$ ipython --no-banner

In [1]: import numpy as np

In [2]: np.set_printoptions(suppress=True, linewidth=200)

In [3]: F = np.loadtxt("out11.csv", delimiter=",")

In [4]: F
Out[4]: 
array([[1., 0.],
       [0., 1.]])

In [5]: # keeps lengths

In [6]: ev, vecs = np.linalg.eig(F)

In [7]: np.round(np.sort(np.linalg.eigvals(np.linalg.inv(F))), 3)
Out[7]: array([1., 1.])

In [8]: ev
Out[8]: array([1., 1.])

In [9]: theta = np.radians(15)

In [10]: R = np.eye(2)

In [11]: R[0, 0] = R[1, 1] = np.cos(theta)

In [12]: R[0, 1], R[1, 0] = -np.sin(theta), np.sin(theta)

In [13]: R.round(3)
Out[13]: 
array([[ 0.966, -0.259],
       [ 0.259,  0.966]])

In [14]: Y = F @ R.T

In [15]: np.round(np.linalg.svd(F, compute_uv=False), 3), np.round(np.linalg.svd(Y, compute_uv=False), 3)
Out[15]: (array([1., 1.]), array([1., 1.]))

In [16]: np.allclose(F @ F.T, Y @ Y.T)
Out[16]: True

In [17]: np.round(np.abs(Y - F).max(axis=0), 3)
Out[17]: array([0.259, 0.259])

In [18]: np.allclose(np.linalg.norm(F, axis=1), np.linalg.norm(Y, axis=1))
Out[18]: True

In [19]: round(float(np.linalg.det(R)), 3), round(np.trace(R), 3)
Out[19]: (1.0, np.float64(1.932))

In [20]: Y.round(3)
Out[20]: 
array([[ 0.966,  0.259],
       [-0.259,  0.966]])

In [21]: np.round(np.sort(np.abs(np.linalg.eigvals(F)))[::-1], 3)
Out[21]: array([1., 1.])

In [22]: F.sum(axis=1)
Out[22]: array([1., 1.])

In [23]: F @ np.ones(2)
Out[23]: array([1., 1.])

In [24]: p = np.eye(2)[1]

In [25]: for _ in range(3):
    ...:     p = p @ F
    ...:     print(p.round(3))
    ...: 
[0. 1.]
[0. 1.]
[0. 1.]

In [26]: X = np.load("data.npy")

In [27]: X
Out[27]: 
array([[ 2.,  3.,  2.,  3.],
       [ 0.,  0.,  2., -3.],
       [ 0.,  3.,  3., -2.],
       [ 0., -2., -3.,  0.]])

In [28]: ev, vecs = np.linalg.eig(X)

In [29]: np.round(np.sort(np.linalg.eigvals(X @ X)), 3)
Out[29]: array([ 2.477,  2.948,  4.   , 39.575])

In [30]: ev.round(3)
Out[30]: array([ 2.   ,  6.291, -1.717, -1.574])

In [31]: np.round(np.prod(ev), 3)
Out[31]: np.float64(34.0)

In [32]: np.round(np.sort(np.linalg.eigvals(np.linalg.inv(X))), 3)
Out[32]: array([-0.635, -0.582,  0.159,  0.5  ])

In [33]: np.round(np.sort(np.linalg.eigvals(X.T)), 3)
Out[33]: array([-1.717, -1.574,  2.   ,  6.291])

In [34]: np.round(np.linalg.svd(X, compute_uv=False), 3)
Out[34]: array([6.807, 5.066, 1.074, 0.918])

In [35]: np.diff(X, axis=0)
Out[35]: 
array([[-2., -3.,  0., -6.],
       [ 0.,  3.,  1.,  1.],
       [ 0., -5., -6.,  2.]])

In [36]: X.sum(axis=0)
Out[36]: array([ 2.,  4.,  4., -2.])

In [37]: X.sum(axis=1)
Out[37]: array([10., -1.,  4., -5.])

In [38]: round(float(np.linalg.norm(X)), 3)
Out[38]: 8.602

In [39]: X.shape
Out[39]: (4, 4)
